>>> import numpy as np
>>> np.set_printoptions(suppress=True, linewidth=160)
>>> feats = np.loadtxt("layer17.csv", delimiter=",")
>>> print(feats.round(2) + 0)
[[-0.09 -0.07  0.02  0.06  0.26  0.7   0.08 -0.32 -0.21 -0.3   0.19  0.35 -0.08 -0.15]
 [ 0.27 -0.13 -0.12 -0.07  0.09  0.14 -0.06  0.2   0.29  0.26  0.69 -0.22 -0.33 -0.18]
 [-0.36  0.49 -0.01 -0.31  0.04  0.26  0.29  0.09 -0.26  0.15 -0.02 -0.53 -0.09 -0.01]
 [-0.4  -0.1  -0.03  0.    0.23  0.18 -0.17  0.25  0.48  0.18 -0.39  0.08 -0.01 -0.47]
 [-0.04 -0.19 -0.04 -0.46 -0.22 -0.04  0.07 -0.75  0.31  0.13 -0.05 -0.13  0.01 -0.08]
 [-0.22  0.46  0.28 -0.16 -0.06 -0.2  -0.34 -0.08  0.14 -0.09  0.12  0.36 -0.52  0.12]
 [ 0.    0.11 -0.23 -0.37 -0.14  0.01 -0.25  0.21  0.18 -0.71  0.14 -0.13  0.31 -0.11]
 [ 0.22 -0.14 -0.22 -0.1   0.26 -0.23 -0.26 -0.11 -0.43 -0.15 -0.28 -0.21 -0.44 -0.37]
 [-0.27 -0.41  0.69 -0.16 -0.05 -0.2   0.11  0.13 -0.22 -0.13  0.21 -0.08  0.05 -0.27]
 [-0.31 -0.46 -0.27 -0.36  0.24  0.    0.01  0.2  -0.06  0.01 -0.01  0.11 -0.18  0.58]
 [ 0.04 -0.06  0.36  0.25  0.31  0.18 -0.41 -0.18  0.2  -0.14 -0.09 -0.52  0.03  0.37]
 [ 0.58  0.01  0.35 -0.42 -0.05  0.3   0.15  0.25  0.1   0.01 -0.37  0.12 -0.12  0.09]
 [-0.04 -0.09 -0.01 -0.13 -0.41  0.3  -0.64  0.06 -0.35  0.37  0.02  0.04  0.19 -0.01]
 [ 0.13  0.22  0.07 -0.32  0.63 -0.21 -0.13 -0.09 -0.09  0.25  0.16  0.19  0.47 -0.05]]
>>> blk = np.stack([feats, -3 * feats, feats[::-1]])
>>> print(blk.shape)
(3, 14, 14)
>>> print((blk @ feats.T).shape)
(3, 14, 14)
>>> rng = np.random.default_rng(22265)
>>> z = rng.permutation(14)
>>> other = feats[:, z] * rng.choice([-1, 1], 14)
>>> print(other.round(2) + 0)
[[ 0.3   0.07 -0.08 -0.09  0.21 -0.08  0.7   0.02 -0.19 -0.15 -0.35 -0.32  0.06  0.26]
 [-0.26  0.13  0.06  0.27 -0.29 -0.33  0.14 -0.12 -0.69 -0.18  0.22  0.2  -0.07  0.09]
 [-0.15 -0.49 -0.29 -0.36  0.26 -0.09  0.26 -0.01  0.02 -0.01  0.53  0.09 -0.31  0.04]
 [-0.18  0.1   0.17 -0.4  -0.48 -0.01  0.18 -0.03  0.39 -0.47 -0.08  0.25  0.    0.23]
 [-0.13  0.19 -0.07 -0.04 -0.31  0.01 -0.04 -0.04  0.05 -0.08  0.13 -0.75 -0.46 -0.22]
 [ 0.09 -0.46  0.34 -0.22 -0.14 -0.52 -0.2   0.28 -0.12  0.12 -0.36 -0.08 -0.16 -0.06]
 [ 0.71 -0.11  0.25  0.   -0.18  0.31  0.01 -0.23 -0.14 -0.11  0.13  0.21 -0.37 -0.14]
 [ 0.15  0.14  0.26  0.22  0.43 -0.44 -0.23 -0.22  0.28 -0.37  0.21 -0.11 -0.1   0.26]
 [ 0.13  0.41 -0.11 -0.27  0.22  0.05 -0.2   0.69 -0.21 -0.27  0.08  0.13 -0.16 -0.05]
 [-0.01  0.46 -0.01 -0.31  0.06 -0.18  0.   -0.27  0.01  0.58 -0.11  0.2  -0.36  0.24]
 [ 0.14  0.06  0.41  0.04 -0.2   0.03  0.18  0.36  0.09  0.37  0.52 -0.18  0.25  0.31]
 [-0.01 -0.01 -0.15  0.58 -0.1  -0.12  0.3   0.35  0.37  0.09 -0.12  0.25 -0.42 -0.05]
 [-0.37  0.09  0.64 -0.04  0.35  0.19  0.3  -0.01 -0.02 -0.01 -0.04  0.06 -0.13 -0.41]
 [-0.25 -0.22  0.13  0.13  0.09  0.47 -0.21  0.07 -0.16 -0.05 -0.19 -0.09 -0.32  0.63]]
>>> U, _, Vh = np.linalg.svd(feats.T @ other)
>>> print(z)
[ 9  1  6  0  8 12  5  2 10 13 11  7  3  4]
>>> A = np.loadtxt("a.csv", delimiter=",")
>>> print(A)
[[1.02 1.   0.   1.   1.   1.   2.   2.   1.   1.   2.   0.  ]
 [1.   2.02 1.   1.   0.   2.   0.   1.   0.   0.   1.   2.  ]
 [2.   1.   2.02 1.   0.   0.   0.   2.   0.   2.   0.   2.  ]
 [2.   0.   1.   0.02 0.   1.   2.   0.   0.   1.   0.   0.  ]
 [2.   2.   0.   0.   1.02 1.   1.   1.   1.   2.   0.   0.  ]
 [1.   0.   2.   1.   1.   1.02 0.   0.   0.   0.   1.   2.  ]
 [2.   2.   0.   1.   2.   1.   1.02 0.   2.   1.   1.   2.  ]
 [0.   1.   0.   0.   2.   1.   0.   1.02 1.   0.   1.   2.  ]
 [0.   0.   1.   0.   1.   1.   0.   1.   1.02 1.   0.   0.  ]
 [0.   1.   2.   2.   1.   0.   1.   1.   2.   2.02 2.   2.  ]
 [2.   1.   1.   1.   1.   0.   0.   2.   2.   0.   0.02 1.  ]
 [1.   1.   0.   1.   1.   1.   2.   2.   1.   1.   2.   0.02]]
>>> f = np.array([1, 2])
>>> print(np.polyval(f, A[6]))
[4.   4.   2.   3.   4.   3.   3.02 2.   4.   3.   3.   4.  ]
>>> print(np.round(np.correlate(A[6], A[5], "full"), 2))
[ 4.    6.    2.    2.    5.    4.    5.08  5.06  8.   11.02 10.04 11.02 10.04  6.02  6.06  7.06  5.02  9.06  5.    6.    5.    1.    2.  ]
>>> print(np.cross(A[6, :3], A[5, :3]))
[ 4. -4. -2.]
>>> print(np.convolve(A[6], f))
[2.   6.   4.   1.   4.   5.   3.02 2.04 2.   5.   3.   4.   4.  ]
>>> print(np.linalg.cond(A) > 100)
True
>>> print(np.linalg.matrix_rank(A, rtol=0.1))
9
>>> other = np.array([[1, 3],
...     [0, 3],
...     [0, 1],
...     [2, 2],
...     [0, 1],
...     [0, 3],
...     [-1, -1],
...     [-2, 0],
...     [2, 3],
...     [3, 1],
...     [-1, 0],
...     [-2, 2]])
>>> print(np.linalg.matrix_rank(np.vstack([A, other.T])))
12
>>> print(np.linalg.matrix_rank(A @ other))
2
>>> print(np.round(np.einsum("ij,ij->i", A, A), 2))
[19.04 17.08 22.08 11.   17.04 13.04 25.04 13.04  6.04 28.08 17.   19.  ]
>>> U, sv, Vh = np.linalg.svd(A)
>>> print(np.argmax(sv[:-1] / (sv[1:] + 1e-6)) + 1)
11
>>> other = U[:, :11] @ np.diag(sv[:11]) @ Vh[:11]
>>> print(np.linalg.matrix_rank(A, rtol=0.05))
10
>>> print(round(float(np.linalg.norm(A - other) / np.linalg.norm(A)), 2))
0.0
>>> f = np.array([1, 4, 3, 6, 1, 0, 6, 7, 4, 8, 3])
>>> E = 5 * np.eye(11) + np.outer(f, f)
>>> print(E)
[[ 6.  4.  3.  6.  1.  0.  6.  7.  4.  8.  3.]
 [ 4. 21. 12. 24.  4.  0. 24. 28. 16. 32. 12.]
 [ 3. 12. 14. 18.  3.  0. 18. 21. 12. 24.  9.]
 [ 6. 24. 18. 41.  6.  0. 36. 42. 24. 48. 18.]
 [ 1.  4.  3.  6.  6.  0.  6.  7.  4.  8.  3.]
 [ 0.  0.  0.  0.  0.  5.  0.  0.  0.  0.  0.]
 [ 6. 24. 18. 36.  6.  0. 41. 42. 24. 48. 18.]
 [ 7. 28. 21. 42.  7.  0. 42. 54. 28. 56. 21.]
 [ 4. 16. 12. 24.  4.  0. 24. 28. 21. 32. 12.]
 [ 8. 32. 24. 48.  8.  0. 48. 56. 32. 69. 24.]
 [ 3. 12.  9. 18.  3.  0. 18. 21. 12. 24. 14.]]
>>> print(E @ E)
[[  272.   988.   741.  1482.   247.     0.  1482.  1729.   988.  1976.   741.]
 [  988.  3977.  2964.  5928.   988.     0.  5928.  6916.  3952.  7904.  2964.]
 [  741.  2964.  2248.  4446.   741.     0.  4446.  5187.  2964.  5928.  2223.]
 [ 1482.  5928.  4446.  8917.  1482.     0.  8892. 10374.  5928. 11856.  4446.]
 [  247.   988.   741.  1482.   272.     0.  1482.  1729.   988.  1976.   741.]
 [    0.     0.     0.     0.     0.    25.     0.     0.     0.     0.     0.]
 [ 1482.  5928.  4446.  8892.  1482.     0.  8917. 10374.  5928. 11856.  4446.]
 [ 1729.  6916.  5187. 10374.  1729.     0. 10374. 12128.  6916. 13832.  5187.]
 [  988.  3952.  2964.  5928.   988.     0.  5928.  6916.  3977.  7904.  2964.]
 [ 1976.  7904.  5928. 11856.  1976.     0. 11856. 13832.  7904. 15833.  5928.]
 [  741.  2964.  2223.  4446.   741.     0.  4446.  5187.  2964.  5928.  2248.]]
>>> print(np.flatnonzero(np.linalg.matrix_power((E != 0) + (E.T != 0) + np.eye(11), 11)[1]))
[ 0  1  2  3  4  6  7  8  9 10]
>>> f, r1 = E[8], E[1]
>>> print(f @ r1)
3952.0
>>> pr = (f @ r1) / (f @ f) * f
>>> print(np.round(r1 - pr, 2))
[ 0.03  5.1   0.08  0.15  0.03  0.    0.15  0.18 -4.87  0.2   0.08]
>>> print(round(float(np.linalg.norm(f + r1) ** 2 + np.linalg.norm(f - r1) ** 2), 2))
15908.0
>>> q, R = np.linalg.qr(E)
>>> print(np.round(q @ R, 2))
[[ 6.  4.  3.  6.  1.  0.  6.  7.  4.  8.  3.]
 [ 4. 21. 12. 24.  4.  0. 24. 28. 16. 32. 12.]
 [ 3. 12. 14. 18.  3.  0. 18. 21. 12. 24.  9.]
 [ 6. 24. 18. 41.  6.  0. 36. 42. 24. 48. 18.]
 [ 1.  4.  3.  6.  6.  0.  6.  7.  4.  8.  3.]
 [ 0.  0.  0.  0.  0.  5.  0.  0.  0.  0.  0.]
 [ 6. 24. 18. 36.  6.  0. 41. 42. 24. 48. 18.]
 [ 7. 28. 21. 42.  7.  0. 42. 54. 28. 56. 21.]
 [ 4. 16. 12. 24.  4.  0. 24. 28. 21. 32. 12.]
 [ 8. 32. 24. 48.  8.  0. 48. 56. 32. 69. 24.]
 [ 3. 12.  9. 18.  3.  0. 18. 21. 12. 24. 14.]]
>>> print(np.round(abs(R[0, 0]), 2), round(float(np.linalg.norm(E[:, 0])), 2))
16.49 16.49
>>> print(q.shape, R.shape)
(11, 11) (11, 11)
>>> print(np.round(np.abs(np.diag(R)), 2))
[16.49 19.7   6.18  7.71  5.04  5.    6.27  6.11  5.26  5.89  5.1 ]
>>> print(np.trace(q @ q.T))
11.0
>>> other = E / np.sqrt((E ** 2).mean(axis=1, keepdims=True))
>>> print(np.round(np.linalg.norm(other, axis=1), 2))
[3.32 3.32 3.32 3.32 3.32 3.32 3.32 3.32 3.32 3.32 3.32]
>>> print(other[6].round(2))
[0.21 0.84 0.63 1.26 0.21 0.   1.44 1.48 0.84 1.69 0.63]
>>> t = np.radians(72)
>>> R = np.eye(14)
>>> R[9, 9] = R[4, 4] = np.cos(t)
>>> R[9, 4], R[4, 9] = -np.sin(t), np.sin(t)
>>> other = feats @ R.T
>>> print(np.allclose(np.linalg.norm(feats, axis=1), np.linalg.norm(other, axis=1)))
True
